% python3 -q
>>> import numpy as np
>>> np.set_printoptions(precision=2, suppress=True, linewidth=160)
>>> rnd = lambda a: np.round(a, 2) + 0
>>> m1 = np.loadtxt("mat.csv", delimiter=",")
>>> m1
array([[11., -3.,  0.,  3.,  0.,  6.,  6.],
       [-3.,  3.,  0., -1.,  0., -2., -2.],
       [ 0.,  0.,  2.,  0.,  0.,  0.,  0.],
       [ 3., -1.,  0.,  3.,  0.,  2.,  2.],
       [ 0.,  0.,  0.,  0.,  2.,  0.,  0.],
       [ 6., -2.,  0.,  2.,  0.,  6.,  4.],
       [ 6., -2.,  0.,  2.,  0.,  4.,  6.]])
>>> left, sig, VT = np.linalg.svd(m1)
>>> rnd(sig)
array([21.,  2.,  2.,  2.,  2.,  2.,  2.])
>>> Y = left[:, :1] @ np.diag(sig[:1]) @ VT[:1]
>>> np.linalg.matrix_rank(Y)
np.int64(1)
>>> np.abs(m1 - Y).max()
np.float64(2.0)
>>> A = np.load("test18.npy")
>>> A
array([[-1.99, -4.01, -5.99, -6.  , -6.01, -6.  , -1.98, -4.03, -6.03, -1.98, -6.01],
       [-1.99, -3.98, -5.96, -5.97, -6.  , -6.01, -2.03, -4.01, -5.97, -2.02, -6.  ],
       [-0.02, -0.02,  0.  , -0.01,  0.02,  0.01,  0.  ,  0.  , -0.06,  0.  ,  0.01],
       [-0.03,  0.01,  0.01,  0.  , -0.01,  0.03, -0.01, -0.04, -0.03, -0.02, -0.01],
       [ 1.  ,  2.03,  2.98,  3.  ,  2.99,  2.99,  1.  ,  2.02,  3.  ,  0.95,  3.02],
       [-3.  , -5.97, -8.99, -8.98, -8.99, -9.01, -3.  , -6.  , -9.  , -3.01, -8.99],
       [ 3.01,  6.03,  9.01,  9.02,  9.  ,  9.  ,  3.03,  6.  ,  8.98,  3.01,  8.98]])
>>> left, sig, VT = np.linalg.svd(A)
>>> rnd(sig)
array([41.88,  0.09,  0.08,  0.07,  0.06,  0.03,  0.02])
>>> Y = left[:, :1] @ np.diag(sig[:1]) @ VT[:1]
>>> rnd(Y)
array([[-2.  , -4.01, -6.  , -6.  , -6.01, -6.01, -2.01, -4.01, -6.  , -2.  , -6.  ],
       [-2.  , -3.99, -5.98, -5.99, -5.99, -5.99, -2.  , -4.  , -5.99, -2.  , -5.99],
       [ 0.  ,  0.  , -0.01, -0.01, -0.01, -0.01,  0.  ,  0.  , -0.01,  0.  , -0.01],
       [ 0.  ,  0.  , -0.01, -0.01, -0.01, -0.01,  0.  ,  0.  , -0.01,  0.  , -0.01],
       [ 1.  ,  2.  ,  3.  ,  3.  ,  3.  ,  3.  ,  1.  ,  2.  ,  3.  ,  1.  ,  3.  ],
       [-3.  , -6.  , -8.98, -8.99, -8.99, -9.  , -3.01, -6.01, -8.99, -3.  , -8.99],
       [ 3.  ,  6.01,  8.99,  9.  ,  9.  ,  9.01,  3.01,  6.02,  9.  ,  3.  ,  9.  ]])
>>> np.linalg.matrix_rank(A, rtol=0.05)
np.int64(1)
>>> rnd(np.linalg.norm(A - Y, 2)), rnd(sig[1])
(np.float64(0.09), np.float64(0.09))
>>> np.linalg.matrix_rank(Y)
np.int64(1)
